$ python -q
>>> import numpy as np
>>> np.set_printoptions(precision=2, suppress=True, linewidth=200, legacy="1.25")
>>> E = np.load("block16.npy")
>>> E
array([[1, 0, 1],
       [3, 2, 3],
       [1, 1, 2]])
>>> round(float(np.linalg.det(E.T)), 2)
2.0
>>> np.linalg.eigvals(E)
array([4.15+0.j  , 0.42+0.55j, 0.42-0.55j])
>>> print(np.einsum("ii->", E))
5
>>> round(float(np.linalg.det(E[::-1])), 2)
-2.0
>>> rng = np.random.default_rng(9607)
>>> K = rng.normal(size=(22, 3)) + 5 * np.array([0, 3, 2])
>>> K
array([[ 0.62, 16.26,  8.62],
       [ 0.86, 14.39, 10.04],
       [-0.08, 15.16, 11.34],
       [-1.79, 15.12, 11.14],
       [-1.11, 16.24, 10.39],
       [-2.43, 14.83, 10.05],
       [ 0.62, 16.18, 10.7 ],
       [-0.04, 15.42, 10.54],
       [-0.71, 14.41, 10.42],
       [ 2.26, 14.53, 10.76],
       [-0.49, 14.77,  8.23],
       [-0.26, 14.46,  9.14],
       [ 0.21, 16.14, 10.94],
       [-0.32, 14.63,  9.63],
       [-0.07, 13.9 ,  8.57],
       [ 1.15, 14.58, 12.04],
       [-0.98, 14.01, 11.08],
       [-1.29, 16.49, 10.5 ],
       [-1.76, 13.44,  9.56],
       [ 0.18, 14.49, 10.14],
       [-0.37, 14.61, 10.64],
       [ 1.83, 15.92, 11.4 ]])
>>> P = np.triu(np.array([[-4, -4, 1], [-2, 4, 3], [0, 4, 4]]), 1) + np.eye(3)
>>> B = P @ E @ np.linalg.inv(P)
>>> np.round(np.linalg.det(B), 2)
2.0
>>> P @ E - E @ P
array([[-11.,  -3., -11.],
       [  3.,  15.,  -3.],
       [  0.,   4.,  -4.]])
>>> np.trace(B), np.trace(E)
(5.0, 5)
>>> np.poly(B)
array([ 1., -5.,  4., -2.])
>>> np.linalg.matrix_rank(B)
3
>>> B
array([[-10., -47., 142.],
       [  6.,  29., -84.],
       [  1.,   5., -14.]])
